$ ipython --no-banner

In [1]: import numpy as np

In [2]: np.set_printoptions(precision=2, suppress=True, linewidth=100, legacy="1.25")

In [3]: basis = 10 * np.array([[-1.5, 0.5, -1.5, 0.8], [-0.9, 0.0, -1.0, -0.2]])

In [4]: rng = np.random.default_rng(84)

In [5]: lab = rng.integers(0, 2, 18)

In [6]: arr = basis[lab] + rng.normal(size=(18, 4))

In [7]: arr
Out[7]: 
array([[ -9.86,   1.14, -10.13,  -2.52],
       [ -9.86,  -1.41,  -8.98,  -2.86],
       [-15.08,   3.42, -15.31,   9.77],
       [-10.35,   0.1 , -10.79,  -0.99],
       [ -7.17,   1.58, -11.52,  -1.34],
       [-10.92,  -1.38,  -9.73,  -1.66],
       [ -9.15,   0.11,  -9.5 ,  -3.15],
       [ -8.38,  -0.88,  -9.75,  -0.88],
       [-14.18,   4.83, -15.56,   8.57],
       [-13.87,   4.69, -14.55,   7.08],
       [-14.33,   6.08, -15.9 ,   9.29],
       [-10.32,  -0.7 , -12.2 ,  -2.37],
       [-15.29,   6.15, -14.43,   7.14],
       [ -8.95,  -0.66, -10.94,  -1.34],
       [-10.26,   0.38, -10.75,  -0.9 ],
       [-15.8 ,   4.4 , -15.28,   8.21],
       [ -8.12,   0.07,  -8.58,  -1.56],
       [-14.84,   5.9 , -14.1 ,   9.18]])

In [8]: cen = arr - arr.mean(axis=0)

In [9]: V = np.linalg.svd(cen)[2][:2]

In [10]: B = cen - cen @ V.T @ V

In [11]: (cen @ V.T).std(axis=0)
Out[11]: array([6.66, 1.09])

In [12]: np.diag(V.T @ V)
Out[12]: array([0.71, 0.59, 0.13, 0.57])

In [13]: u = np.array([3, 1])

In [14]: np.polyval(u, arr[15])
Out[14]: array([-46.41,  14.2 , -44.85,  25.64])

In [15]: np.cross(arr[15, :3], arr[8, :3])
Out[15]: array([  5.28, -29.22, -13.88])

In [16]: np.correlate(arr[15], arr[8], "full")
Out[16]: array([-135.39,  283.64, -275.7 ,  553.55, -263.98,  256.36, -116.46])

In [17]: x = np.array([-1, -3, -5, 2])

In [18]: target = arr @ x

In [19]: c, lr = np.zeros(4), 1 / np.linalg.norm(arr, 2) ** 2

In [20]: for i in range(50):
    ...:     c -= lr * arr.T @ (arr @ c - target)
    ...:     if i % 10 == 0: print(i, round(np.linalg.norm(arr @ c - target), 2))
    ...: 
0 20.31
10 16.92
20 15.85
30 15.35
40 14.97

In [21]: c
Out[21]: array([-2.69, -0.05, -3.22,  0.47])

In [22]: cen = arr - arr.mean(axis=0)

In [23]: Uu, s, Vh = np.linalg.svd(cen, full_matrices=False)

In [24]: round((s ** 2).sum() ** 2 / (s ** 4).sum(), 2)
Out[24]: 1.11

In [25]: np.abs(Vh[0]).argmax()
Out[25]: 3

In [26]: M = np.load("run8.npy")

In [27]: M
Out[27]: 
array([[-10.3 , -10.38, -30.33],
       [-10.07,  -9.  , -28.98],
       [ -8.89, -10.81, -31.07],
       [ -9.66, -10.61, -31.04],
       [-12.01,  -8.68, -30.  ],
       [-11.04, -10.29, -29.79],
       [-10.07,  -9.3 , -29.94],
       [ -8.64, -10.93, -30.28],
       [ -9.73,  -9.95, -29.13],
       [ -9.62,  -8.8 , -30.15],
       [ -9.46,  -8.77, -30.77],
       [-10.27,  -9.34, -29.38],
       [-11.75,  -9.68, -30.77],
       [ -9.22,  -8.26, -30.52],
       [ -9.98,  -9.85, -30.55],
       [-11.68,  -9.61, -31.1 ],
       [ -9.07, -10.11, -29.4 ],
       [ -9.12, -10.23, -30.18],
       [-10.73,  -9.81, -30.86],
       [-11.61, -11.88, -30.23],
       [ -9.2 ,  -9.29, -31.45],
       [-10.25,  -8.64, -30.07],
       [ -8.96, -10.56, -30.14],
       [ -9.16, -10.37, -29.57],
       [-10.09,  -9.02, -28.88],
       [-10.65,  -9.21, -31.37]])

In [28]: q, V = np.linalg.qr(M[:, :1])[0], np.linalg.qr(M[:, 1:])[0]

In [29]: s = np.linalg.svd(q.T @ V, compute_uv=False)

In [30]: np.degrees(np.arccos(s.clip(0, 1)))
Out[30]: array([5.42])

In [31]: s
Out[31]: array([1.])

In [32]: A = np.load("m.npy")

In [33]: A
Out[33]: 
array([[-4,  2,  0, -3],
       [ 2,  4, -5, -1],
       [ 0, -5,  6,  2],
       [-3, -1,  2, -2]])

In [34]: # equal to its transpose

In [35]: evals, V = np.linalg.eig(A)

In [36]: np.sort(np.linalg.eigvals(np.linalg.inv(A)))
Out[36]: array([-1.46, -0.15,  0.09,  1.92])

In [37]: evals
Out[37]: array([10.7 , -6.54,  0.52, -0.69])

In [38]: np.round(A @ V[:, 0] - evals[0] * V[:, 0], 2) + 0
Out[38]: array([0., 0., 0., 0.])

In [39]: np.sort(np.linalg.eigvals(A.T))
Out[39]: array([-6.54, -0.69,  0.52, 10.7 ])
